% python3 -q
>>> import numpy as np
>>> import numpy.linalg as la
>>> np.set_printoptions(precision=2, suppress=True, linewidth=140, legacy="1.25")
>>> mat = np.array([[-1.4, 0.6, -2.0, 0.6, -0.3],
...     [-0.4, -0.6, -0.1, 0.7, -0.4],
...     [-0.2, -1.4, 0.8, -0.1, 0.7],
...     [-2.0, 0.5, -1.2, -0.1, -0.1],
...     [0.2, 0.7, 0.6, 1.5, 0.3],
...     [1.0, 0.4, -1.8, -0.6, -0.6],
...     [-0.6, -0.8, -1.2, 0.2, -1.1],
...     [0.2, 1.7, 0.2, 0.8, 0.6],
...     [-0.6, -1.8, -1.0, 0.3, -1.4],
...     [1.4, 0.1, -1.5, 0.3, 0.1],
...     [0.4, 0.5, -0.9, -2.4, -0.9],
...     [0.1, 0.2, -0.6, 0.0, -1.1],
...     [0.4, -0.4, 0.0, 0.6, 1.4]])
>>> mat[2] *= 3
>>> mat
array([[-1.4,  0.6, -2. ,  0.6, -0.3],
       [-0.4, -0.6, -0.1,  0.7, -0.4],
       [-0.6, -4.2,  2.4, -0.3,  2.1],
       [-2. ,  0.5, -1.2, -0.1, -0.1],
       [ 0.2,  0.7,  0.6,  1.5,  0.3],
       [ 1. ,  0.4, -1.8, -0.6, -0.6],
       [-0.6, -0.8, -1.2,  0.2, -1.1],
       [ 0.2,  1.7,  0.2,  0.8,  0.6],
       [-0.6, -1.8, -1. ,  0.3, -1.4],
       [ 1.4,  0.1, -1.5,  0.3,  0.1],
       [ 0.4,  0.5, -0.9, -2.4, -0.9],
       [ 0.1,  0.2, -0.6,  0. , -1.1],
       [ 0.4, -0.4,  0. ,  0.6,  1.4]])
>>> d = la.norm(mat[:, None] - mat[None], axis=-1)
>>> (d + 1e9 * np.eye(13)).round(6).argmin(axis=1)
array([ 3,  6, 12,  0,  7,  9,  8,  4,  6,  5,  5,  6,  4])
>>> print(d.mean(axis=1).argmax())
2
>>> print(d[0])
[0.   2.46 7.04 1.24 3.24 2.71 2.01 3.08 2.95 2.93 3.72 2.32 3.34]
>>> cen = (mat - mat.mean(axis=0)) / mat.std(axis=0)
>>> cen.std(axis=0)
array([1., 1., 1., 1., 1.])
>>> c = la.lstsq(np.delete(cen, 4, axis=1), cen[:, 4])[0]
>>> c
array([0.07, 0.04, 0.72, 0.12])
>>> np.abs(c).argmax()
2
>>> Q, r_ = la.qr(mat)
>>> round(np.trace(Q @ Q.T), 2)
5.0
>>> def softmax(z):
...     e = np.exp(z - z.max(axis=-1, keepdims=True))
...     return e / e.sum(axis=-1, keepdims=True)
... 
>>> np.round(softmax(10 * mat[9]), 2) + 0
array([1., 0., 0., 0., 0.])
>>> S = mat @ mat.T / np.sqrt(5)
>>> softmax(S).round(6).argmax(axis=1)
array([ 0,  8,  2,  3,  4,  5,  8,  7,  8,  9, 10,  5,  2])
>>> softmax(S)[9] @ mat
array([ 0.45,  0.13, -1.15,  0.01, -0.27])
>>> F = np.loadtxt("sample9.csv", delimiter=",")
>>> print(F)
[[ 8.  2.  6.  4.]
 [ 2.  5.  3.  2.]
 [ 6.  3. 13.  6.]
 [ 4.  2.  6.  8.]]
>>> # symmetric
>>> w, V = la.eigh(F)
>>> vec = np.array([-1, 0, -3, 0])
>>> V * np.maximum(w, 0) @ V.T
array([[ 8.,  2.,  6.,  4.],
       [ 2.,  5.,  3.,  2.],
       [ 6.,  3., 13.,  6.],
       [ 4.,  2.,  6.,  8.]])
>>> vec @ F @ vec / (vec @ vec), round(float(w[0]), 2), round(float(w[-1]), 2)
(16.1, 4.0, 22.0)
>>> np.abs(F).max()
13.0
>>> F.sum(axis=0)
array([20., 12., 28., 20.])
>>> np.zeros(4, 4)
Traceback (most recent call last):
  File "<python-input-31>", line 1, in <module>
    np.zeros(4, 4)
    ~~~~~~~~^^^^^^
TypeError: Cannot interpret '4' as a data type
>>> la.matrix_rank(F)
4
>>> Q = F.astype(float).copy()
>>> for j in range(4):
...     Q[:, j] -= Q[:, :j] @ (Q[:, :j].T @ Q[:, j])
...     Q[:, j] /= la.norm(Q[:, j])
... 
>>> print(np.round(Q.T @ Q, 2) + 0)
[[1. 0. 0. 0.]
 [0. 1. 0. 0.]
 [0. 0. 1. 0.]
 [0. 0. 0. 1.]]
>>> np.poly(F)
array([    1.,   -34.,   312., -1120.,  1408.])
>>> round(la.det(F[::-1]), 2)
1408.0
>>> M = np.load("case15.npy")
>>> print(M)
[[-0.27  0.43  0.6 ]
 [ 0.5  -0.6   0.13]
 [ 0.   -0.26  0.02]
 [ 0.47  0.54 -0.14]
 [ 0.64  0.15  0.48]
 [ 0.23  0.28 -0.61]]
>>> # keeps lengths
>>> np.count_nonzero(M)
17
>>> np.diff(M, axis=0)
array([[ 0.77, -1.03, -0.47],
       [-0.5 ,  0.34, -0.12],
       [ 0.47,  0.79, -0.16],
       [ 0.17, -0.38,  0.62],
       [-0.4 ,  0.13, -1.08]])
>>> M.shape
(6, 3)
>>> print(np.unravel_index(np.abs(M).argmax(), M.shape))
(4, 0)
>>> M[6]
Traceback (most recent call last):
  File "<python-input-45>", line 1, in <module>
    M[6]
    ~^^^
IndexError: index 6 is out of bounds for axis 0 with size 6
>>> print(np.round(np.abs(M).max(), 2))
0.64
>>> X = np.array([[3, 5, 0, 5, 3, 3],
...     [3, 4, 9, 4, 4, 2],
...     [3, 0, 7, 9, 9, 1],
...     [0, 5, 4, 0, 9, 5],
...     [3, 0, 8, 1, 5, 0],
...     [4, 1, 2, 0, 6, 7]])
>>> rng = np.random.default_rng(61882)
>>> idx = rng.permutation(6)
>>> M2 = X[:, idx] * rng.choice([-1, 1], 6)
>>> M2
array([[-5, -3,  3,  0,  5,  3],
       [-4, -4,  2,  9,  4,  3],
       [-9, -9,  1,  7,  0,  3],
       [ 0, -9,  5,  4,  5,  0],
       [-1, -5,  0,  8,  0,  3],
       [ 0, -6,  7,  2,  1,  4]])
>>> left, _, Vt = la.svd(X.T @ M2)
>>> np.round(la.lstsq(X, M2)[0], 2) + 0
array([[ 0.,  0.,  0.,  0.,  0.,  1.],
       [ 0.,  0.,  0.,  0.,  1.,  0.],
       [ 0.,  0.,  0.,  1.,  0.,  0.],
       [-1.,  0.,  0.,  0.,  0.,  0.],
       [ 0., -1.,  0.,  0.,  0.,  0.],
       [ 0.,  0.,  1.,  0.,  0.,  0.]])
>>> print(idx)
[3 4 5 2 1 0]
>>> np.round(left @ Vt, 2) + 0
array([[ 0.,  0.,  0.,  0.,  0.,  1.],
       [ 0.,  0.,  0.,  0.,  1.,  0.],
       [ 0.,  0.,  0.,  1.,  0.,  0.],
       [-1.,  0.,  0.,  0.,  0.,  0.],
       [ 0., -1.,  0.,  0.,  0.,  0.],
       [ 0.,  0.,  1.,  0.,  0.,  0.]])
